$ python -q
>>> import numpy as np
>>> from numpy import linalg as LA
>>> np.set_printoptions(precision=2, suppress=True, linewidth=100)
>>> K = np.load("block15.npy")
>>> K
array([[-1.2 ,  0.3 , -0.1 ],
       [-1.18,  0.25, -0.16]])
>>> other = np.array([[2, 2], [0, 0]])
>>> cent = np.kron(other, K)
>>> cent.shape
(4, 6)
>>> round(float(LA.norm(cent, 2)), 2), np.round(LA.norm(other, 2) * LA.norm(K, 2), 2)
(4.91, np.float64(4.91))
>>> vec = np.array([2, 3, 3])
>>> h1 = np.maximum(K @ vec, 0)
>>> np.maximum(K @ (3 * vec), 0)
array([0., 0.])
>>> np.tanh(K @ vec)
array([-0.95, -0.97])
>>> def softmax(z):
...     e = np.exp(z - z.max(axis=-1, keepdims=True))
...     return e / e.sum(axis=-1, keepdims=True)
... 
>>> np.round(softmax(10 * K[1]), 2) + 0
array([0.  , 0.98, 0.02])
>>> softmax(K).sum(axis=1)
array([1., 1.])
>>> softmax(K[1] + -3)
array([0.13, 0.53, 0.35])
>>> scores = K @ K.T / np.sqrt(3)
>>> print(softmax(scores))
[[0.5 0.5]
 [0.5 0.5]]
>>> softmax(scores)[1] @ K
array([-1.19,  0.28, -0.13])
>>> round(float(LA.norm(K, 2) / LA.norm(K)), 2)
1.0
>>> sv = 3 * 0.5 ** np.arange(7)
>>> rng = np.random.default_rng(4139)
>>> X = rng.normal(size=(16, 7)) * rng.permutation(sv)
>>> X.round(2) + 0
array([[-0.04, -3.85,  0.03,  0.34, -0.03,  0.84, -0.26],
       [-0.02, -3.03,  0.19, -0.03, -0.07,  1.08,  0.12],
       [ 0.06, -1.42, -0.58,  0.35,  0.17,  0.42,  0.04],
       [-0.03, -0.3 , -0.33,  1.15,  0.12,  1.77, -0.12],
       [-0.06, -3.1 , -0.22,  1.1 , -0.14, -0.01,  0.16],
       [ 0.  ,  2.1 ,  0.09,  2.96,  0.05,  0.23,  0.08],
       [-0.03,  9.27, -0.29,  1.9 ,  0.01, -0.67, -0.1 ],
       [ 0.08,  1.93,  0.2 ,  1.8 ,  0.13, -0.72, -0.29],
       [ 0.  ,  0.49,  0.02, -0.71,  0.13, -0.32,  0.06],
       [-0.04, -3.38,  0.54, -2.99, -0.1 ,  0.15,  0.01],
       [-0.01, -0.08, -0.4 ,  2.02,  0.13, -0.2 , -0.26],
       [-0.07, -1.48, -0.2 ,  1.92, -0.14,  0.66,  0.16],
       [ 0.  ,  0.31,  0.  ,  0.27, -0.12,  0.5 ,  0.09],
       [-0.04, -6.13, -0.4 ,  2.5 ,  0.04, -0.82, -0.06],
       [ 0.02, -3.73, -0.02,  1.11, -0.02, -0.58, -0.1 ],
       [-0.03, -1.  , -0.82, -1.48,  0.  ,  1.58, -0.02]])
>>> Xc = X - X.mean(axis=0)
>>> left, sv, Vh = LA.svd(Xc, full_matrices=False)
>>> np.round(Vh[0] * np.sign(Vh[0, np.abs(Vh[0]).argmax()]), 2) + 0
array([ 0.  ,  0.99, -0.01,  0.14,  0.01, -0.05, -0.01])
>>> np.round(sv ** 2 / (sv ** 2).sum(), 2) + 0
array([0.81, 0.15, 0.04, 0.01, 0.  , 0.  , 0.  ])
>>> print((np.sign(left[:, 0]) == np.sign(left[0, 0])).astype(int))
[1 1 1 0 1 0 0 0 0 1 0 1 0 1 1 1]
>>> print(round(float((sv ** 2).sum() ** 2 / (sv ** 4).sum()), 2))
1.48
>>> np.round(Xc.mean(axis=0), 2) + 0
array([0., 0., 0., 0., 0., 0., 0.])
>>> np.round(np.abs(Vh[-1]), 2) + 0
array([0.96, 0.  , 0.03, 0.  , 0.28, 0.01, 0.01])
>>> np.abs(Vh[0]).argmax()
np.int64(1)
>>> data = np.load("a.npy")
>>> data
array([[-3.56, -3.36, -9.56],
       [-0.12, -1.72, -4.51],
       [-2.2 ,  2.66, -0.04],
       [-4.01, -2.86, -9.21],
       [ 1.15,  3.9 ,  4.38],
       [-4.27,  3.63, -0.33],
       [-2.76,  4.08,  1.51],
       [-5.64, -1.71, -8.91],
       [-5.82, -1.48, -8.72],
       [-2.11,  2.01, -0.87],
       [-2.94,  0.73, -3.33],
       [-0.53,  2.92,  1.67],
       [-0.71, 11.56, 13.62],
       [-1.09,  3.32,  1.78],
       [-2.87,  0.79, -3.19],
       [-3.67,  2.86, -0.94],
       [-0.77,  5.18,  4.63]])
>>> other = np.c_[data[:, :2] @ np.array([[-3, 2], [0, 1]]), np.array([2, 2, 0, 2, 2, 2, 0, 1, 1, 0, 1, 0, 0, 2, 2, 1, 2])]
>>> print(other)
[[ 10.68 -10.48   2.  ]
 [  0.36  -1.96   2.  ]
 [  6.6   -1.74   0.  ]
 [ 12.03 -10.88   2.  ]
 [ -3.45   6.2    2.  ]
 [ 12.81  -4.91   2.  ]
 [  8.28  -1.44   0.  ]
 [ 16.92 -12.99   1.  ]
 [ 17.46 -13.12   1.  ]
 [  6.33  -2.21   0.  ]
 [  8.82  -5.15   1.  ]
 [  1.59   1.86   0.  ]
 [  2.13  10.14   0.  ]
 [  3.27   1.14   2.  ]
 [  8.61  -4.95   2.  ]
 [ 11.01  -4.48   1.  ]
 [  2.31   3.64   2.  ]]
>>> print(LA.matrix_rank(other))
3
>>> Xc = (data - data.mean(axis=0)) / data.std(axis=0)
>>> Xc.std(axis=0)
array([1., 1., 1.])
>>> b = LA.lstsq(np.delete(Xc, 1, axis=1), Xc[:, 1])[0]
>>> print(np.round(1 - np.var(Xc[:, 1] - np.delete(Xc, 1, axis=1) @ b), 2))
1.0
>>> Xc = data - data.mean(axis=0)
>>> vecs = LA.svd(Xc)[2][:2]
>>> other = Xc - Xc @ vecs.T @ vecs
>>> print(np.round(other.std(axis=0), 2) + 0)
[0. 0. 0.]
>>> LA.norm(other, axis=1).round(6).argmax()
np.int64(15)
>>> round(LA.norm(other) / LA.norm(Xc), 2)
np.float64(0.0)
>>> M = np.load("x.npy")
>>> M
array([[3, 0, 0],
       [1, 3, 0],
       [0, 0, 3]])
>>> # triangular, det is the product of the diagonal
>>> ev, vecs = LA.eig(M)
>>> np.sort(LA.eigvals(M @ M))
array([9., 9., 9.])
>>> print(M @ vecs[:, 0] - ev[0] * vecs[:, 0])
[0. 0. 0.]
>>> vec = np.array([5, 0, 2])
>>> h1 = np.maximum(M @ vec, 0)
>>> h1
array([15,  5,  6])
>>> np.maximum(M @ (3 * vec), 0)
array([45, 15, 18])
>>> np.flatnonzero(h1 > 1e-9)
array([0, 1, 2])
>>> print(M.T @ h1)
[50 15 18]
>>> J = np.loadtxt("layer7.csv", delimiter=",")
>>> J
array([[0.4 , 0.2 , 0.2 , 0.  , 0.2 , 0.  , 0.  ],
       [0.  , 0.5 , 0.  , 0.  , 0.  , 0.5 , 0.  ],
       [0.33, 0.  , 0.33, 0.  , 0.  , 0.  , 0.33],
       [0.  , 0.25, 0.  , 0.5 , 0.  , 0.  , 0.25],
       [0.17, 0.  , 0.17, 0.17, 0.33, 0.17, 0.  ],
       [0.  , 0.  , 0.  , 0.  , 0.  , 1.  , 0.  ],
       [0.  , 0.  , 0.  , 0.25, 0.25, 0.  , 0.5 ]])
>>> # rows sum to 1
>>> q, r_ = LA.qr(J)
>>> round(abs(r_[0, 0]), 2), round(LA.norm(J[:, 0]), 2)
(np.float64(0.55), np.float64(0.55))
>>> print(np.round(q.T @ q, 2) + 0)
[[1. 0. 0. 0. 0. 0. 0.]
 [0. 1. 0. 0. 0. 0. 0.]
 [0. 0. 1. 0. 0. 0. 0.]
 [0. 0. 0. 1. 0. 0. 0.]
 [0. 0. 0. 0. 1. 0. 0.]
 [0. 0. 0. 0. 0. 1. 0.]
 [0. 0. 0. 0. 0. 0. 1.]]
>>> print(r_)
[[-0.55 -0.15 -0.4  -0.05 -0.25 -0.05 -0.2 ]
 [ 0.   -0.58  0.03 -0.2  -0.01 -0.42 -0.06]
 [ 0.    0.   -0.13 -0.11  0.03 -0.16 -0.24]
 [ 0.    0.    0.   -0.53 -0.2   0.15 -0.38]
 [ 0.    0.    0.    0.   -0.33 -0.22 -0.01]
 [ 0.    0.    0.    0.    0.   -1.    0.02]
 [ 0.    0.    0.    0.    0.    0.    0.42]]
>>> print(np.abs(np.diag(r_)))
[0.55 0.58 0.13 0.53 0.33 1.   0.42]
>>> np.trace(q @ q.T)
np.float64(7.0)
>>> np.round(q @ r_, 2) + 0
array([[0.4 , 0.2 , 0.2 , 0.  , 0.2 , 0.  , 0.  ],
       [0.  , 0.5 , 0.  , 0.  , 0.  , 0.5 , 0.  ],
       [0.33, 0.  , 0.33, 0.  , 0.  , 0.  , 0.33],
       [0.  , 0.25, 0.  , 0.5 , 0.  , 0.  , 0.25],
       [0.17, 0.  , 0.17, 0.17, 0.33, 0.17, 0.  ],
       [0.  , 0.  , 0.  , 0.  , 0.  , 1.  , 0.  ],
       [0.  , 0.  , 0.  , 0.25, 0.25, 0.  , 0.5 ]])
>>> vec = np.array([2, 2, 4, 3, 4, 4, 4])
>>> y = r_ @ vec
>>> y
array([-5.15, -3.57, -2.33, -3.34, -2.27, -3.93,  1.68])
>>> LA.solve(r_, y + r_[:, 1])
array([2., 3., 4., 3., 4., 4., 4.])
>>> np.round(LA.solve(r_.T, r_[5]), 2) + 0
array([0., 0., 0., 0., 0., 1., 0.])
>>> cent = X[[10, 7]].astype(float)
>>> for _ in range(5):
...     labels = LA.norm(X[:, None] - cent, axis=-1).argmin(axis=1)
...     cent = np.array([X[labels == j].mean(axis=0) for j in range(2)])
... 
>>> print(labels)
[0 0 0 0 0 1 1 1 0 0 0 0 0 0 0 0]
>>> cent[1] - cent[0]
array([ 0.04,  6.49,  0.17,  1.8 ,  0.07, -0.78, -0.09])
>>> np.bincount(labels)
array([13,  3])
>>> cent.round(2) + 0
array([[-0.02, -2.05, -0.17,  0.43,  0.  ,  0.39, -0.01],
       [ 0.02,  4.43,  0.  ,  2.22,  0.06, -0.39, -0.1 ]])
>>> np.abs(cent[1] - cent[0]).argmax()
np.int64(1)
>>> arr = np.array([[2, 2, 0], [2, 1, 2], [0, 0, 2]])
>>> print(arr)
[[2 2 0]
 [2 1 2]
 [0 0 2]]
>>> theta = np.radians(72)
>>> r_ = np.eye(3)
>>> r_[2, 2] = r_[0, 0] = np.cos(theta)
>>> r_[2, 0], r_[0, 2] = -np.sin(theta), np.sin(theta)
>>> r_
array([[ 0.31,  0.  ,  0.95],
       [ 0.  ,  1.  ,  0.  ],
       [-0.95,  0.  ,  0.31]])
>>> other = arr @ r_.T
>>> np.allclose(LA.norm(arr, axis=1), LA.norm(other, axis=1))
True
>>> LA.svd(arr, compute_uv=False), LA.svd(other, compute_uv=False)
(array([3.91, 2.34, 0.44]), array([3.91, 2.34, 0.44]))
>>> other
array([[ 0.62,  2.  , -1.9 ],
       [ 2.52,  1.  , -1.28],
       [ 1.9 ,  0.  ,  0.62]])
